$ python -q
>>> import numpy as np
>>> np.set_printoptions(precision=3, suppress=True, linewidth=120)
>>> m1 = np.loadtxt("sample3.csv", delimiter=",")
>>> m1
array([[-4.,  2.,  0.,  0.,  0.,  0.],
       [ 3., -5.,  0.,  0.,  0.,  0.],
       [-5.,  3.,  0.,  0.,  0.,  0.],
       [ 0.,  0., -4.,  2.,  0.,  0.],
       [ 0.,  0.,  3., -5.,  0.,  0.],
       [ 0.,  0., -5.,  3.,  0.,  0.],
       [ 0.,  0.,  0.,  0., -4.,  2.],
       [ 0.,  0.,  0.,  0.,  3., -5.],
       [ 0.,  0.,  0.,  0., -5.,  3.]])
>>> vec = np.array([1, 0, 0, 0, 1, 2])
>>> target = m1 @ vec
>>> np.round(np.linalg.lstsq(m1, target)[0], 3) + 0
array([1., 0., 0., 0., 1., 2.])
>>> np.round(np.linalg.solve(m1.T @ m1, m1.T @ target), 3) + 0
array([1., 0., 0., 0., 1., 2.])
>>> rng = np.random.default_rng(58)
>>> target = target + 0.05 * rng.normal(size=9)
>>> target
array([-4.029,  3.005, -5.106, -0.07 , -0.038, -0.011,  0.037, -6.994,  0.979])
>>> b, *_ = np.linalg.lstsq(m1, target)
>>> print(np.round(m1.T @ (target - m1 @ b), 3) + 0)
[0. 0. 0. 0. 0. 0.]
>>> print(b)
[1.022 0.011 0.02  0.02  0.996 1.996]
>>> P = m1 @ np.linalg.solve(m1.T @ m1, m1.T)
>>> P @ m1[:, 5]
array([ 0.,  0.,  0.,  0.,  0.,  0.,  2., -5.,  3.])
>>> np.trace(P)
np.float64(6.0)
>>> P
array([[ 0.439,  0.07 ,  0.491,  0.   ,  0.   ,  0.   ,  0.   ,  0.   ,  0.   ],
       [ 0.07 ,  0.991, -0.061,  0.   ,  0.   ,  0.   ,  0.   ,  0.   ,  0.   ],
       [ 0.491, -0.061,  0.57 ,  0.   ,  0.   ,  0.   ,  0.   ,  0.   ,  0.   ],
       [ 0.   ,  0.   ,  0.   ,  0.439,  0.07 ,  0.491,  0.   ,  0.   ,  0.   ],
       [ 0.   ,  0.   ,  0.   ,  0.07 ,  0.991, -0.061,  0.   ,  0.   ,  0.   ],
       [ 0.   ,  0.   ,  0.   ,  0.491, -0.061,  0.57 ,  0.   ,  0.   ,  0.   ],
       [ 0.   ,  0.   ,  0.   ,  0.   ,  0.   ,  0.   ,  0.439,  0.07 ,  0.491],
       [ 0.   ,  0.   ,  0.   ,  0.   ,  0.   ,  0.   ,  0.07 ,  0.991, -0.061],
       [ 0.   ,  0.   ,  0.   ,  0.   ,  0.   ,  0.   ,  0.491, -0.061,  0.57 ]])
>>> np.linalg.matrix_rank(np.eye(9) - P)
np.int64(3)
>>> Q, Rm = np.linalg.qr(m1)
>>> Q.shape, Rm.shape
((9, 6), (6, 6))
>>> Rm
array([[ 7.071, -5.374,  0.   ,  0.   ,  0.   ,  0.   ],
       [ 0.   ,  3.02 ,  0.   ,  0.   ,  0.   ,  0.   ],
       [ 0.   ,  0.   , -7.071,  5.374,  0.   ,  0.   ],
       [ 0.   ,  0.   ,  0.   ,  3.02 ,  0.   ,  0.   ],
       [ 0.   ,  0.   ,  0.   ,  0.   , -7.071,  5.374],
       [ 0.   ,  0.   ,  0.   ,  0.   ,  0.   , -3.02 ]])
>>> vec = np.array([0, -2, 0, -1, -2, 1])
>>> target = Rm @ vec
>>> target
array([10.748, -6.04 , -5.374, -3.02 , 19.516, -3.02 ])
>>> np.linalg.solve(Rm, target)
array([ 0., -2., -0., -1., -2.,  1.])
>>> mat = np.load("arr.npy")
>>> mat
array([[103,   1,   3],
       [  3, 180,   3],
       [  3,   3, -20]])
>>> f = np.array([0, 1, 2])
>>> B = mat + np.outer(f, np.eye(3)[1])
>>> round(float(np.linalg.det(B) / np.linalg.det(mat)), 3), round(float(1 + np.linalg.solve(mat, f)[1]), 3)
(1.007, 1.007)
>>> P = np.triu(np.array([[3, -1, 2], [0, -2, -2], [2, 0, -2]]), 1) + np.eye(3)
>>> B = P @ mat @ np.linalg.inv(P)
>>> round(np.linalg.det(B), 3)
np.float64(-373251.0)
>>> P @ mat - mat @ P
array([[   3.,  -71., -247.],
       [  -6.,   -3.,  394.],
       [   0.,    3.,    0.]])
>>> M = np.array([[-1.4, 0.5, 0.2, 0.7], [-1.1, 0.4, 0.3, -0.9], [0.2, 2.4, 0.2, 0.3]])
>>> M
array([[-1.4,  0.5,  0.2,  0.7],
       [-1.1,  0.4,  0.3, -0.9],
       [ 0.2,  2.4,  0.2,  0.3]])
>>> Uu, s, vt = np.linalg.svd(M, full_matrices=False)
>>> s
array([2.55 , 1.776, 1.133])
>>> round(np.sqrt((s ** 2).sum()), 3), round(np.linalg.norm(M), 3)
(np.float64(3.308), np.float64(3.308))
>>> np.round(Uu.T @ Uu, 3) + 0
array([[1., 0., 0.],
       [0., 1., 0.],
       [0., 0., 1.]])
>>> np.cumsum(s ** 2) / np.sum(s ** 2)
array([0.594, 0.883, 1.   ])
>>> np.abs(vt[0])
array([0.211, 0.961, 0.124, 0.129])
>>> Uu.shape, s.shape, vt.shape
((3, 3), (3,), (3, 4))
>>> print(np.allclose(Uu * s @ vt, M))
True
>>> np.abs(Uu[:, 0]).round(6).argmax()
np.int64(2)
>>> np.round(vt @ vt.T, 3) + 0
array([[1., 0., 0.],
       [0., 1., 0.],
       [0., 0., 1.]])
>>> np.round(Uu.T @ M @ vt.T, 3) + 0
array([[2.55 , 0.   , 0.   ],
       [0.   , 1.776, 0.   ],
       [0.   , 0.   , 1.133]])
>>> t3 = np.stack([M, 4 * M, M[::-1]])
>>> t3.shape
(3, 3, 4)
>>> print(np.linalg.matrix_rank(t3.reshape(3, -1)))
2
>>> t3.sum(axis=0)
array([[-6.8,  4.9,  1.2,  3.8],
       [-6.6,  2.4,  1.8, -5.4],
       [-0.4, 12.5,  1.2,  2.2]])
>>> np.linalg.norm(t3, axis=(1, 2))
array([ 3.308, 13.23 ,  3.308])
>>> np.linalg.matrix_rank(t3)
array([3, 3, 3])
>>> print((t3 @ M.T).shape)
(3, 3, 3)
>>> arr = np.load("w.npy")
>>> arr
array([[ 15., -20.,  12.],
       [-20.,  24., -15.],
       [ 12., -15.,   8.]])
>>> [round(float(np.linalg.det(arr[:i, :i])), 2) + 0 for i in range(1, 4)]
[15.0, -40.0, 49.0]
>>> evals, evecs = np.linalg.eigh(arr)
>>> print(np.linalg.svd(arr, compute_uv=False))
[49.  1.  1.]
>>> np.linalg.eigvalsh(arr + -3 * np.eye(3))
array([-4., -4., 46.])
>>> np.abs(evecs[:, -1]).round(6).argmax()
np.int64(1)
>>> print(np.unique(evals.round(6) + 0, return_counts=True)[1])
[2 1]
>>> evecs @ np.diag(evals) @ evecs.T
array([[ 15., -20.,  12.],
       [-20.,  24., -15.],
       [ 12., -15.,   8.]])
>>> K = np.loadtxt("layer15.csv", delimiter=",")
>>> K
array([[-2.,  0.,  0.,  0.],
       [ 5.,  0.,  0.,  0.],
       [ 0.,  5., -4.,  0.],
       [ 3.,  2.,  0.,  1.]])
>>> round(float(np.linalg.det(K[::-1])), 3)
0.0
>>> print(np.round(np.linalg.det(K.T), 3))
0.0
>>> np.kron(np.eye(2, dtype=int), K)
array([[-2.,  0.,  0.,  0., -0.,  0.,  0.,  0.],
       [ 5.,  0.,  0.,  0.,  0.,  0.,  0.,  0.],
       [ 0.,  5., -4.,  0.,  0.,  0., -0.,  0.],
       [ 3.,  2.,  0.,  1.,  0.,  0.,  0.,  0.],
       [-0.,  0.,  0.,  0., -2.,  0.,  0.,  0.],
       [ 0.,  0.,  0.,  0.,  5.,  0.,  0.,  0.],
       [ 0.,  0., -0.,  0.,  0.,  5., -4.,  0.],
       [ 0.,  0.,  0.,  0.,  3.,  2.,  0.,  1.]])
>>> round(float(np.linalg.eigvals(K).sum().real), 3)
-5.0
>>> np.round(np.linalg.det(2 * K), 3), round(np.linalg.det(K), 3)
(np.float64(0.0), np.float64(0.0))
>>> print(np.einsum("ii->", K))
-5.0
>>> J = np.load("run7.npy")
>>> J
array([[ 1.,  0.,  0.],
       [ 0., -1.,  0.],
       [ 0.,  0., -1.]])
>>> np.linalg.matrix_power(J - np.diag(np.diag(J)), 3)
array([[0., 0., 0.],
       [0., 0., 0.],
       [0., 0., 0.]])
>>> [int(np.linalg.matrix_rank(np.linalg.matrix_power(J, p))) for p in range(1, 4)]
[3, 3, 3]
>>> print(np.sort(np.linalg.eigvals(J)))
[-1. -1.  1.]
>>> z = rng.permutation(3)
>>> z
array([0, 2, 1])
>>> B = J[z][:, z]
>>> np.allclose(B, J)
True
>>> np.diag(B)
array([ 1., -1., -1.])
>>> np.trace(B)
np.float64(-1.0)
>>> B
array([[ 1.,  0.,  0.],
       [ 0., -1.,  0.],
       [ 0.,  0., -1.]])
>>> print(np.sort(np.abs(np.linalg.eigvals(B))))
[1. 1. 1.]
>>> E = np.array([[3, -2, -2], [0, 2, -3], [0, 0, -2]])
>>> f = np.array([7, 9, 2])
>>> B = E + np.outer(f, np.eye(3)[1])
>>> np.linalg.matrix_rank(np.linalg.inv(B) - np.linalg.inv(E), tol=1e-8)
np.int64(1)
>>> round(np.linalg.det(B) / np.linalg.det(E), 3), round(1 + np.linalg.solve(E, f)[1], 3)
(np.float64(4.0), np.float64(4.0))
>>> evals, evecs = np.linalg.eig(E)
>>> np.sort(np.linalg.eigvals(E.T))
array([-2.,  2.,  3.])
>>> E @ evecs[:, 0] - evals[0] * evecs[:, 0]
array([0., 0., 0.])
>>> evals
array([ 3.,  2., -2.])
>>> Q, _ = np.linalg.qr(np.array([[1.4, 1.7, 0.7, -1.0],
...     [-2.1, 0.1, -1.3, 0.5],
...     [-0.5, -0.5, 0.3, 0.5],
...     [-0.8, -0.3, -1.7, 1.0]]))
>>> evals = np.array([-2, -1, -1, 0])
>>> X = Q @ np.diag(evals) @ Q.T
>>> print(X)
[[-1.163  0.362  0.375  0.28 ]
 [ 0.362 -1.59  -0.257 -0.282]
 [ 0.375 -0.257 -0.308  0.274]
 [ 0.28  -0.282  0.274 -0.939]]
>>> Uu, s, vt = np.linalg.svd(X)
>>> s.round(3) + 0
array([2., 1., 1., 0.])
>>> np.argmax(s[:-1] / (s[1:] + 1e-6)) + 1
np.int64(3)
>>> B = Uu[:, :3] @ np.diag(s[:3]) @ vt[:3]
>>> np.linalg.matrix_rank(B)
np.int64(3)
>>> B
array([[-1.163,  0.362,  0.375,  0.28 ],
       [ 0.362, -1.59 , -0.257, -0.282],
       [ 0.375, -0.257, -0.308,  0.274],
       [ 0.28 , -0.282,  0.274, -0.939]])
>>> round(np.abs(X - B).max(), 3)
np.float64(0.0)
>>> rank = np.linalg.matrix_rank(B)
>>> print(rank)
3
>>> N = np.linalg.svd(B)[2][rank:].T
>>> N.shape
(4, 1)
>>> [int(np.linalg.matrix_rank(B[:, :j + 1])) for j in range(4)]
[1, 2, 3, 3]
>>> P = np.triu(np.array([[-1, -3, -2, 3], [3, 0, 1, -1], [3, 2, -1, -2], [3, 2, 2, 2]]), 1) + np.eye(4)
>>> B = P @ X @ np.linalg.inv(P)
>>> np.linalg.matrix_rank(B)
np.int64(3)
>>> np.round(np.poly(B), 3) + 0
array([1., 4., 5., 2., 0.])
>>> Uu, s, vt = np.linalg.svd(X)
>>> evecs = vt[:(s > 1e-8).sum()]
>>> vec = X[3] + 5 * X[1] + rng.integers(2) * np.eye(4)[3]
>>> vec
array([ 2.089, -8.232, -1.013, -1.351])
>>> np.allclose(evecs.T @ evecs @ vec, vec)
False
>>> evecs.T @ evecs
array([[ 0.893,  0.043, -0.278, -0.126],
       [ 0.043,  0.982,  0.113,  0.051],
       [-0.278,  0.113,  0.273, -0.329],
       [-0.126,  0.051, -0.329,  0.851]])
>>> np.linalg.matrix_rank(np.vstack([X, vec]))
np.int64(4)
>>> round(float(np.linalg.eigvalsh(X).min()), 3)
-2.0
>>> np.all(np.linalg.eigvalsh(X) > 0)
np.False_
